% python3 -q
>>> import numpy as np
>>> from numpy import linalg as LA
>>> np.set_printoptions(precision=2, suppress=True, linewidth=120, legacy="1.25")
>>> def tidy(a):
...     return np.round(a, 2) + 0
... 
>>> basis = np.sign(np.array([[0, 1, 2], [1, 2, -1], [1, 3, -1]]))
>>> A2 = (np.tril(basis, -1) + np.eye(3)) @ (np.triu(basis, 1) + np.eye(3))
>>> ev = np.array([3, 2, 0])
>>> mat = np.rint(A2 * ev @ LA.inv(A2)) + 0
>>> print(mat)
[[ 4.  3. -4.]
 [ 2.  3. -2.]
 [ 2.  3. -2.]]
>>> # null space of dimension 1
>>> proj = np.triu(np.array([[0, -3, -6], [3, 7, 6], [5, -5, -4]]), 1) + np.eye(3)
>>> A2 = proj @ mat @ LA.inv(proj)
>>> print(tidy(np.poly(A2)))
[ 1. -5.  6.  0.]
>>> print(proj @ mat - mat @ proj)
[[-18. -15.  24.]
 [ 12.  24. -18.]
 [  0.   6.  -6.]]
>>> print(tidy(LA.det(A2)))
0.0
>>> J = np.loadtxt("arr.csv", delimiter=",")
>>> print(J)
[[ 2.97  5.98 -0.03]
 [ 3.01 -6.03  0.01]
 [ 6.01  0.   -0.01]
 [ 9.    6.01  0.02]]
>>> proj = J @ LA.solve(J.T @ J, J.T)
>>> print(tidy((np.eye(4) - proj) @ J))
[[0. 0. 0.]
 [0. 0. 0.]
 [0. 0. 0.]
 [0. 0. 0.]]
>>> print(tidy(proj))
[[ 0.77 -0.27  0.32 -0.05]
 [-0.27  0.68  0.38 -0.06]
 [ 0.32  0.38  0.56  0.06]
 [-0.05 -0.06  0.06  0.99]]
>>> print(LA.matrix_rank(np.eye(4) - proj))
1
>>> gram = J.T @ J
>>> print(tidy(gram))
[[135.    53.7    0.06]
 [ 53.7  108.24  -0.12]
 [  0.06  -0.12   0.  ]]
>>> print((J @ J.T).shape)
(4, 4)
>>> print(tidy(np.trace(gram)), tidy((J ** 2).sum()))
243.24 243.24
>>> print(np.allclose(gram, gram.T))
True
>>> print(tidy(LA.norm(J[2] - J[1])))
6.74
>>> print(tidy(LA.norm(J, 2)))
13.3
>>> print(tidy(LA.norm(J) ** 2 / LA.norm(J, 2) ** 2))
1.37
>>> print(tidy(LA.norm(J, 1)), tidy(LA.norm(J, np.inf)))
20.99 15.03
>>> print(tidy(LA.norm(J[2], 1)), tidy(LA.norm(J[2], np.inf)))
6.02 6.01
>>> print(tidy(LA.norm(J, axis=1)))
[ 6.68  6.74  6.01 10.82]
>>> A2 = np.c_[J[:, :2] @ np.array([[0, 2], [0, 0]]), np.array([3, 5, 5, -3])]
>>> print(A2)
[[ 0.    5.94  3.  ]
 [ 0.    6.02  5.  ]
 [ 0.   12.02  5.  ]
 [ 0.   18.   -3.  ]]
>>> print(LA.matrix_rank(np.c_[J, A2]))
4
>>> print(tidy(LA.norm(LA.qr(J)[0].T @ A2, axis=0) ** 2 / ((A2 ** 2).sum(axis=0) + 1e-12)))
[0.   1.   0.99]
>>> print(LA.matrix_rank(A2))
2
>>> u = np.array([2, 5, 3])
>>> v = np.array([3, 2, 2, 2])
>>> M = u[:, None] + v[None, :]
>>> print(M)
[[5 4 4 4]
 [8 7 7 7]
 [6 5 5 5]]
>>> left, sv, vt = LA.svd(M)
>>> print(np.argmax(sv[:-1] / (sv[1:] + 1e-6)) + 1)
2
>>> print(tidy(sv))
[19.87  0.33  0.  ]
>>> A2 = left[:, :2] @ np.diag(sv[:2]) @ vt[:2]
>>> print(LA.matrix_rank(M, rtol=0.05))
1
>>> print(tidy(LA.norm(M - A2, 2)), tidy(sv[2]))
0.0 0.0
>>> print(tidy(A2))
[[5. 4. 4. 4.]
 [8. 7. 7. 7.]
 [6. 5. 5. 5.]]
>>> u, v = M[1], M[0]
>>> print(u @ v)
124
>>> print(u @ u)
211
>>> p = (u @ v) / (u @ u) * u
>>> print(np.outer(u, v))
[[40 32 32 32]
 [35 28 28 28]
 [35 28 28 28]
 [35 28 28 28]]
>>> print(tidy((v - p) @ u))
0.0
>>> print(tidy(p))
[4.7  4.11 4.11 4.11]
>>> print(LA.matrix_rank(np.outer(u, v)))
1
>>> left, sv, vt = LA.svd(M)
>>> V = vt[:(sv > 1e-8).sum()]
>>> rng = np.random.default_rng(231)
>>> x = M[1] + 4 * M[2] + rng.integers(2) * np.eye(4)[1]
>>> print(x)
[32. 27. 27. 27.]
>>> print(tidy(np.diag(V.T @ V)))
[1.   0.33 0.33 0.33]
>>> print(np.allclose(V.T @ V @ x, x))
True
>>> u, v = J[3], J[2]
>>> print(tidy(u @ v))
54.09
>>> p = (u @ v) / (u @ u) * u
>>> print(tidy(v - p))
[ 1.85 -2.78 -0.02]
>>> print(tidy(np.outer(u, v)))
[[54.09  0.   -0.09]
 [36.12  0.   -0.06]
 [ 0.12  0.    0.  ]]
>>> print(tidy(p))
[4.16 2.78 0.01]
>>> print(tidy(LA.norm(u + v) ** 2 + LA.norm(u - v) ** 2))
306.48
>>> F = np.loadtxt("block15.csv", delimiter=",")
>>> print(F)
[[  0. -40. -40. -24.]
 [  0. -30. -30. -18.]
 [  0.  30.  30.  18.]]
>>> print(np.unique(F.round(6), axis=0).shape)
(3, 4)
>>> print(np.allclose(F[:-1].T @ LA.lstsq(F[:-1].T, F[-1])[0], F[-1]))
True
>>> print(tidy(np.trace(LA.pinv(F) @ F)))
1.0
>>> print(tidy(F @ LA.pinv(F) @ F))
[[  0. -40. -40. -24.]
 [  0. -30. -30. -18.]
 [  0.  30.  30.  18.]]
>>> print(np.argsort(-LA.norm(F, axis=0).round(6), kind="stable")[:3])
[1 2 3]
>>> print(tidy(LA.norm(F, 2) / LA.norm(F)))
1.0
>>> u = np.array([1, 3, 1])
>>> print(np.cross(F[2, :3], F[1, :3]))
[ 0.  0. -0.]
>>> print(np.array([np.convolve(row, u, "same") for row in F]))
[[ -40. -160. -184. -112.]
 [ -30. -120. -138.  -84.]
 [  30.  120.  138.   84.]]
>>> print(np.correlate(F[2], F[1], "full"))
[    0.  -540. -1440. -2124. -1440.  -540.     0.]
>>> print(tidy(LA.norm(J, 2) / LA.norm(J)))
0.85
>>> print(np.argsort(-LA.norm(J, axis=0).round(6), kind="stable")[:3])
[0 1 2]
>>> print(LA.matrix_rank(J, rtol=0.1))
2
>>> arr = np.array([[1.8, -1.5, -1.4],
...     [1.8, 0.0, -0.5],
...     [-0.4, 0.7, 0.3],
...     [1.8, 0.5, 0.1],
...     [1.1, 0.3, 0.7],
...     [0.7, 2.4, 0.7],
...     [1.5, -0.2, 0.4],
...     [-0.5, -1.1, 0.2],
...     [0.4, 2.0, -1.1],
...     [0.5, 1.5, 0.4],
...     [-1.3, 0.0, 2.1]])
>>> arr[:, 1] = 3 * arr[:, 2] + 0.1 * rng.normal(size=11)
>>> print(tidy(arr))
[[ 1.8  -3.9  -1.4 ]
 [ 1.8  -1.49 -0.5 ]
 [-0.4   0.96  0.3 ]
 [ 1.8   0.26  0.1 ]
 [ 1.1   2.02  0.7 ]
 [ 0.7   2.09  0.7 ]
 [ 1.5   1.21  0.4 ]
 [-0.5   0.53  0.2 ]
 [ 0.4  -3.42 -1.1 ]
 [ 0.5   1.3   0.4 ]
 [-1.3   6.22  2.1 ]]
>>> u = np.array([-1, -3, -2])
>>> print(tidy(np.polyval(u, arr[2])))
[-0.96 -5.79 -2.99]
>>> print(tidy(np.correlate(arr[2], arr[4], "full")))
[-0.28 -0.14  1.7   1.66  0.33]
>>> left, sv, vt = LA.svd(arr)
>>> print(tidy(sv))
[9.62 3.69 0.1 ]
>>> A2 = left[:, :2] @ np.diag(sv[:2]) @ vt[:2]
>>> print(tidy(LA.norm(arr - A2, 2)), tidy(sv[2]))
0.1 0.1
>>> print(tidy(LA.norm(arr - A2) / LA.norm(arr)))
0.01
>>> Xs = arr - arr.mean(axis=0)
>>> left, sv, vt = LA.svd(Xs, full_matrices=False)
>>> print(LA.matrix_rank(Xs))
3
>>> print(np.searchsorted(np.cumsum(sv ** 2) / (sv ** 2).sum(), 0.9) + 1)
1
>>> print(np.abs(vt[0]).argmax())
1
>>> print(tidy(sv))
[9.52 2.67 0.1 ]
>>> print((np.sign(left[:, 0]) == np.sign(left[0, 0])).astype(int))
[1 1 0 1 0 0 0 0 1 0 0]
>>> print(tidy(np.abs(vt[-1])))
[0.01 0.32 0.95]
>>> u = np.array([0, 2, 1])
>>> data = u[np.abs(np.subtract.outer(np.arange(3), np.arange(3)))]
>>> print(data)
[[0 2 1]
 [2 0 2]
 [1 2 0]]
>>> O, V = LA.qr(data[:, :1])[0], LA.qr(data[:, 1:])[0]
>>> sv = LA.svd(O.T @ V, compute_uv=False)
>>> print(tidy(np.degrees(np.arccos(sv.clip(0, 1)))))
[36.6]
>>> T = np.stack([data, 2 * data, data[::-1]])
>>> print(LA.matrix_rank(T.reshape(3, -1)))
2
>>> print(np.einsum("bij,cij->bc", T, T))
[[18 36 16]
 [36 72 32]
 [16 32 18]]
>>> x = np.array([-4, 2, -4])
>>> a = np.maximum(data @ x, 0)
>>> print(np.maximum(data @ (3 * x), 0))
[0 0 0]
>>> print(np.maximum(data @ x, 0) - np.maximum(-data @ x, 0))
[  0 -16   0]
>>> print(a)
[0 0 0]
>>> print(np.flatnonzero(a > 1e-9))
[]
>>> print(tidy(np.tanh(data @ x)))
[ 0. -1.  0.]
>>> A2 = data / np.sqrt((data ** 2).mean(axis=1, keepdims=True))
>>> print(LA.matrix_rank(data - data.mean(axis=1, keepdims=True)))
2
>>> print(tidy(A2[2]))
[0.77 1.55 0.  ]
>>> print(LA.matrix_rank(A2) == LA.matrix_rank(data))
True
>>> feats = np.loadtxt("sample13.csv", delimiter=",")
>>> print(feats)
[[ 0.8 -0.9  0.7]
 [ 2.   1.6 -2.1]
 [ 0.4  2.1 -0.5]]
>>> u = np.array([2, 0])
>>> print(np.array([np.convolve(row, u, "same") for row in feats]))
[[ 1.6 -1.8  1.4]
 [ 4.   3.2 -4.2]
 [ 0.8  4.2 -1. ]]
>>> print(tidy(np.cross(feats[0, :3], feats[1, :3])))
[0.77 3.08 3.08]
>>> print(np.convolve(feats[0], u))
[ 1.6 -1.8  1.4  0. ]
>>> print(np.polyval(u, feats[0]))
[ 1.6 -1.8  1.4]
>>> O, V = LA.qr(feats[:, :2])[0], LA.qr(feats[:, 2:])[0]
>>> sv = LA.svd(O.T @ V, compute_uv=False)
>>> print(tidy(LA.norm(O @ O.T - V @ V.T, 2)))
1.0
>>> print(tidy(sv))
[0.89]
>>> print((sv > 0.9).sum())
0
>>> print(tidy(np.degrees(np.arccos(sv.clip(0, 1)))))
[26.73]
>>> z = rng.permutation(3)
>>> print(z)
[1 0 2]
>>> A2 = feats[z][:, z]
>>> print(A2)
[[ 1.6  2.  -2.1]
 [-0.9  0.8  0.7]
 [ 2.1  0.4 -0.5]]
>>> print(tidy(LA.det(A2)), tidy(LA.det(feats[z])))
5.24 -5.24
>>> print(np.diag(A2))
[ 1.6  0.8 -0.5]
>>> print(np.allclose(A2, feats))
False
>>> gram = A2.T @ A2
>>> print((A2 @ A2.T).shape)
(3, 3)
>>> print(tidy(LA.eigvalsh(gram)[::-1]))
[14.3   2.73  0.7 ]
>>> A = np.array([[-1.9, 1.06, -0.18, 0.29],
...     [2.05, -0.49, 0.17, -0.21],
...     [-6.36, 2.4, -0.56, 0.79]])
>>> # row 2 is much longer than the rest
>>> left, sv, vt = LA.svd(A, full_matrices=False)
>>> print((sv > 1e-8).sum())
2
>>> print(tidy(np.abs(vt[0])))
[0.93 0.35 0.08 0.12]
>>> print(tidy(sv / sv[0]))
[1.   0.06 0.  ]
>>> print(left.shape, sv.shape, vt.shape)
(3, 3) (3,) (3, 4)
